% python3 -q
>>> import numpy as np
>>> import numpy.linalg as la
>>> np.set_printoptions(precision=2, suppress=True, linewidth=120)
>>> def rnd(a):
...     return np.round(a, 2) + 0
... 
>>> m1 = np.array([[-5.9, 9.0, 5.0], [-5.0, -2.9, 3.0], [-6.0, 9.0, 5.1]])
>>> w1 = np.array([[2, 1], [3, 1], [2, -2]])
>>> coef = np.array([1, -5])
>>> hid = np.maximum(m1 @ w1 + coef, 0)
>>> print(la.matrix_rank(hid))
1
>>> print((hid > 0).astype(int))
[[1 0]
 [0 0]
 [1 0]]
>>> print(rnd((hid > 0).mean(axis=0)))
[0.67 0.  ]
>>> W2 = np.array([[-4, 6], [7, -4]])
>>> print((hid @ W2).round(6).argmax(axis=1))
[1 0 1]
>>> print(hid @ W2)
[[-104.8  157.2]
 [   0.     0. ]
 [-104.8  157.2]]
>>> x0 = np.array([1, 0, -2])
>>> rhs = m1 @ x0
>>> print(rhs)
[-15.9 -11.  -16.2]
>>> print(rnd(la.solve(m1, 3 * rhs)))
[ 3.  0. -6.]
>>> P = np.triu(np.array([[2, 3, 0], [1, 3, 1], [1, 2, 0]]), 1) + np.eye(3)
>>> M2 = P @ m1 @ la.inv(P)
>>> print(rnd(np.trace(M2)), rnd(np.trace(m1)))
-3.7 -3.7
>>> print(rnd(la.det(M2)))
2.06
>>> print(la.matrix_rank(M2))
3
>>> print(rnd(np.poly(M2)))
[ 1.    3.7  20.23 -2.06]
>>> print(rnd(M2))
[[-20.9  63.  -49. ]
 [-11.   39.1 -31. ]
 [ -6.   27.  -21.9]]
>>> data = np.load("case1.npy")
>>> print(data)
[[0 0 0]
 [1 1 0]
 [1 1 2]]
>>> # columns 0 and 1 are equal
>>> U, s, vt = la.svd(data)
>>> print(rnd(s))
[2.61 1.08 0.  ]
>>> M2 = U[:, :2] @ np.diag(s[:2]) @ vt[:2]
>>> print(rnd(la.norm(data - M2, 2)), rnd(s[2]))
0.0 0.0
>>> print(la.matrix_rank(data, rtol=0.05))
2
